$ ipython --no-banner

In [1]: import numpy as np

In [2]: np.set_printoptions(precision=2, suppress=True, linewidth=100, sign=" ")

In [3]: m1 = np.load("dump.npy")

In [4]: m1
Out[4]: 
array([[ 1,  0,  0,  0],
       [-1,  1,  0,  0],
       [ 1, -3,  1,  0],
       [-3,  5,  2,  1]])

In [5]: def softmax(z):
   ...:     e = np.exp(z - z.max(axis=-1, keepdims=True))
   ...:     return e / e.sum(axis=-1, keepdims=True)
   ...: 

In [6]: print(np.round(softmax(m1[3] + -1), 2) + 0)
[ 0.    0.94  0.05  0.02]

In [7]: print(softmax(m1).sum(axis=1))
[ 1.  1.  1.  1.]

In [8]: np.round(softmax(m1[3]), 2) + 0
Out[8]: array([ 0.  ,  0.94,  0.05,  0.02])

In [9]: scores = m1 @ m1.T / np.sqrt(4)

In [10]: softmax(scores).round(6).argmax(axis=1)
Out[10]: array([ 0,  3,  2,  3])

In [11]: proj = np.triu(np.array([[0, 1, 0, -3], [1, -3, -3, -2], [0, -2, 0, -3], [-3, 1, -3, 2]]), 1) + np.eye(4)

In [12]: M2 = proj @ m1 @ np.linalg.inv(proj)

In [13]: np.trace(M2), np.trace(m1)
Out[13]: (np.float64(4.0), np.int64(4))

In [14]: print(proj @ m1 - m1 @ proj)
[[  8. -15.  -6.   0.]
 [  3.   0.  -4.  -3.]
 [  9. -16. -15.  -3.]
 [  0.   3.  15.   7.]]

In [15]: print(round(float(np.linalg.det(M2)), 2))
1.0

In [16]: print(np.linalg.matrix_rank(M2))
4

In [17]: w, vecs = np.linalg.eig(m1)

In [18]: np.prod(w)
Out[18]: np.float64(1.0)

In [19]: m1 @ vecs[:, 0] - w[0] * vecs[:, 0]
Out[19]: array([ 0.,  0.,  0.,  0.])

In [20]: np.sort(np.linalg.eigvals(m1.T))
Out[20]: array([ 1.,  1.,  1.,  1.])

In [21]: np.sort(np.linalg.eigvals(np.linalg.inv(m1)))
Out[21]: array([ 1.-0.j,  1.+0.j,  1.+0.j,  1.+0.j])
